% python3 -q
>>> import numpy as np
>>> np.set_printoptions(suppress=True, linewidth=160)
>>> def rnd(a):
...     return np.round(a, 2) + 0
... 
>>> F = np.load("case3.npy")
>>> F
array([[0.2 , 0.4 , 0.4 ],
       [0.  , 0.67, 0.33],
       [0.17, 0.33, 0.5 ]])
>>> # a transition matrix
>>> rnd(np.linalg.det(F))
np.float64(0.02)
>>> rnd(np.linalg.matrix_power(F, 4))
array([[0.09, 0.51, 0.41],
       [0.08, 0.51, 0.4 ],
       [0.09, 0.5 , 0.41]])
>>> np.allclose(F, F.T)
False
>>> np.allclose(F @ F.T, F.T @ F)
False
>>> rnd(F @ F)
array([[0.11, 0.48, 0.41],
       [0.06, 0.56, 0.39],
       [0.12, 0.45, 0.43]])
>>> F @ np.ones(3)
array([1., 1., 1.])
>>> rnd(np.sort(np.abs(np.linalg.eigvals(F)))[::-1])
array([1.  , 0.3 , 0.07])
>>> pr = np.eye(3)[1]
>>> for _ in range(6):
...     pr = pr @ F
...     print(pr.round(2))
... 
[0.   0.67 0.33]
[0.06 0.56 0.39]
[0.08 0.52 0.4 ]
[0.08 0.51 0.4 ]
[0.09 0.51 0.4 ]
[0.09 0.51 0.4 ]
>>> m1 = np.arange(8).reshape(4, 2) + 5
>>> m1
array([[ 5,  6],
       [ 7,  8],
       [ 9, 10],
       [11, 12]])
>>> other = np.c_[m1[:, :1] @ np.array([[2]]), np.array([2, 3, 3, 2])]
>>> other
array([[10,  2],
       [14,  3],
       [18,  3],
       [22,  2]])
>>> rnd(np.linalg.norm(other - m1 @ np.linalg.lstsq(m1, other)[0], axis=0))
array([0., 1.])
>>> np.linalg.matrix_rank(np.c_[m1, other])
np.int64(3)
>>> rnd(np.linalg.norm(np.linalg.qr(m1)[0].T @ other, axis=0) ** 2 / ((other ** 2).sum(axis=0) + 1e-12))
array([1.  , 0.96])
>>> x = np.array([-2, -1])
>>> np.linalg.norm(m1 @ x) <= np.linalg.norm(m1, 2) * np.linalg.norm(x) + 1e-9
np.True_
>>> m1 @ np.eye(2)[1]
array([ 6.,  8., 10., 12.])
>>> K = np.load("dump.npy")
>>> K
array([[ 0.,  0., -8., -4., -4.],
       [ 0.,  0., -3., -4.,  4.],
       [-8., -3.,  0.,  0.,  0.],
       [-4., -4.,  0.,  0.,  0.],
       [-4.,  4.,  0.,  0.,  0.]])
>>> # equal to its transpose
>>> rnd(np.linalg.norm(K[3] - K[4]))
np.float64(8.0)
>>> rnd(np.linalg.norm(K[3], 1)), rnd(np.linalg.norm(K[3], np.inf))
(np.float64(8.0), np.float64(4.0))
>>> np.linalg.norm(K, axis=1).argmax()
np.int64(0)
>>> rnd(np.linalg.norm(K, "nuc"))
np.float64(31.81)
>>> rnd(np.linalg.norm(K, axis=1))
array([9.8 , 6.4 , 8.54, 5.66, 5.66])
>>> rnd(np.linalg.norm(K, axis=0))
array([9.8 , 6.4 , 8.54, 5.66, 5.66])
>>> rnd(np.linalg.norm(K, 2))
np.float64(10.25)
